% python3 -q
>>> import numpy as np
>>> from numpy import linalg as LA
>>> np.set_printoptions(precision=2, suppress=True, linewidth=140)
>>> def rnd(a):
...     return np.round(a, 2) + 0
... 
>>> K = np.load("data.npy")
>>> print(K)
[[ 4.95 -3.28 -1.8  -0.23 -4.98]
 [ 5.04 -3.08 -1.62 -0.73 -5.2 ]
 [ 5.04 -3.56 -1.86 -0.54 -5.24]
 [ 4.88 -2.76 -2.15 -0.47 -5.09]
 [ 4.33 -3.49 -2.46 -0.84 -4.54]
 [ 4.96 -2.44 -1.64 -0.49 -5.62]
 [ 4.54 -2.45 -2.63 -1.34 -4.82]
 [ 5.24 -3.21 -1.83 -0.8  -4.99]
 [ 4.9  -2.97 -1.9  -0.83 -4.91]
 [ 5.25 -3.53 -2.22 -0.82 -5.13]
 [ 5.27 -2.98 -1.66 -0.93 -5.04]
 [-0.83  6.55  6.06 -7.59  6.98]
 [-1.74  7.5   5.79 -7.78  7.07]
 [-0.86  7.02  6.29 -8.08  7.07]
 [-0.83  6.92  6.21 -8.03  7.34]
 [-0.97  7.05  6.03 -7.8   6.72]
 [-0.61  7.35  5.33 -7.86  6.64]
 [-1.42  7.09  5.85 -8.03  6.29]
 [-1.28  7.35  6.25 -7.97  6.89]
 [-1.75  7.29  5.58 -7.55  7.02]
 [-0.78  7.2   5.92 -8.01  7.28]
 [-0.39  7.05  5.89 -8.49  7.13]]
>>> round(np.log10(LA.cond(K)))
2
>>> np.argsort(-LA.norm(K, axis=0).round(6), kind="stable")[:3]
array([4, 3, 1])
>>> LA.cond(K) > 100
np.False_
>>> A = np.load("m.npy")
>>> print(A)
[[-3.  1.  0.  0.  0.  0.]
 [ 0. -3.  1.  0.  0.  0.]
 [ 0.  0. -3.  1.  0.  0.]
 [ 0.  0.  0. -3.  1.  0.]
 [ 0.  0.  0.  0. -3.  1.]
 [ 0.  0.  0.  0.  0. -3.]]
>>> u = np.array([0, 2, 1, -1, -2, 0])
>>> M2 = A + np.outer(u, np.eye(6)[5])
>>> print(LA.matrix_rank(M2 - A))
1
>>> print(LA.matrix_rank(LA.inv(M2) - LA.inv(A), tol=1e-8))
1
>>> rng = np.random.default_rng(6141)
>>> labels = rng.integers(0, 2, 6)
>>> m1 = np.array([[3, -2, -1, 1, 3, -1],
...     [-1, -3, 1, 2, 1, -2],
...     [-1, 3, 1, -3, -3, 2],
...     [1, -2, -1, 1, 3, 0],
...     [1, -2, 0, 3, -2, 2],
...     [2, -2, 0, 0, -2, 0]]) * (labels[:, None] == labels)
>>> m1
array([[ 3, -2, -1,  1,  3, -1],
       [-1, -3,  1,  2,  1, -2],
       [-1,  3,  1, -3, -3,  2],
       [ 1, -2, -1,  1,  3,  0],
       [ 1, -2,  0,  3, -2,  2],
       [ 2, -2,  0,  0, -2,  0]])
>>> rnd(LA.norm(m1, "nuc"))
np.float64(22.15)
>>> rnd(LA.norm(m1, axis=1))
array([5.  , 4.47, 5.74, 4.  , 4.69, 3.46])
>>> rnd(LA.norm(m1, 2))
np.float64(8.84)
>>> rnd(LA.norm(m1, 1)), rnd(LA.norm(m1, np.inf))
(np.float64(14.0), np.float64(13.0))
>>> m1[0] @ m1[4]
np.int64(2)
>>> def softmax(z):
...     e = np.exp(z - z.max(axis=-1, keepdims=True))
...     return e / e.sum(axis=-1, keepdims=True)
... 
>>> rnd(softmax(m1[1]))
array([0.03, 0.  , 0.2 , 0.55, 0.2 , 0.01])
>>> rnd(softmax(m1[1] + 4))
array([0.03, 0.  , 0.2 , 0.55, 0.2 , 0.01])
>>> att = m1 @ m1.T / np.sqrt(6)
>>> rnd(softmax(att)[1] @ m1)
array([-0.93, -2.98,  0.95,  1.98,  1.04, -1.96])
>>> rnd(softmax(att + np.triu(np.full(att.shape, -np.inf), 1)))
array([[1.  , 0.  , 0.  , 0.  , 0.  , 0.  ],
       [0.01, 0.99, 0.  , 0.  , 0.  , 0.  ],
       [0.  , 0.  , 1.  , 0.  , 0.  , 0.  ],
       [0.68, 0.02, 0.  , 0.3 , 0.  , 0.  ],
       [0.  , 0.  , 0.  , 0.  , 1.  , 0.  ],
       [0.03, 0.01, 0.  , 0.  , 0.29, 0.66]])
